$ ipython --no-banner

In [1]: import numpy as np

In [2]: from numpy import linalg as LA

In [3]: np.set_printoptions(precision=2, suppress=True, linewidth=100, sign=" ")

In [4]: K = np.load("dump.npy")

In [5]: K
Out[5]: 
array([[ 0.5 ,  0.  ,  0.  ,  0.  ,  0.  ,  0.87],
       [ 0.  ,  1.  ,  0.  ,  0.  ,  0.  ,  0.  ],
       [ 0.  ,  0.  ,  1.  ,  0.  ,  0.  ,  0.  ],
       [ 0.  ,  0.  ,  0.  ,  1.  ,  0.  ,  0.  ],
       [ 0.  ,  0.  ,  0.  ,  0.  ,  1.  ,  0.  ],
       [-0.87,  0.  ,  0.  ,  0.  ,  0.  ,  0.5 ]])

In [6]: rng = np.random.default_rng(423012)

In [7]: labels = rng.permutation(6)

In [8]: labels
Out[8]: array([ 0,  5,  1,  4,  2,  3])

In [9]: B = K[labels][:, labels]

In [10]: np.trace(B)
Out[10]: np.float64(5.0)

In [11]: round(float(LA.det(B)), 2), round(LA.det(K[labels]), 2)
Out[11]: (1.0, np.float64(1.0))

In [12]: x0 = np.array([3, 0, 0, 3, 0, 2])

In [13]: K @ x0
Out[13]: array([ 3.23,  0.  ,  0.  ,  3.  ,  0.  , -1.6 ])

In [14]: K @ np.eye(6)[2]
Out[14]: array([ 0.,  0.,  1.,  0.,  0.,  0.])

In [15]: (K * x0).sum(axis=1)
Out[15]: array([ 3.23,  0.  ,  0.  ,  3.  ,  0.  , -1.6 ])

In [16]: K @ (2 * x0)
Out[16]: array([ 6.46,  0.  ,  0.  ,  6.  ,  0.  , -3.2 ])

In [17]: np.einsum("ij,j->i", K, x0)
Out[17]: array([ 3.23,  0.  ,  0.  ,  3.  ,  0.  , -1.6 ])

In [18]: x0 = np.array([2, -2, 1, -2, 2, 0])

In [19]: y = K @ x0

In [20]: beta, lr = np.zeros(6), 1 / LA.norm(K, 2) ** 2

In [21]: for i in range(30):
    ...:     beta -= lr * K.T @ (K @ beta - y)
    ...:     if i % 10 == 0: print(i, round(LA.norm(K @ beta - y), 2))
    ...: 
0 0.0
10 0.0
20 0.0

In [22]: np.round(LA.cond(K), 2)
Out[22]: np.float64(1.0)

In [23]: beta.round(2) + 0
Out[23]: array([ 2., -2.,  1., -2.,  2.,  0.])
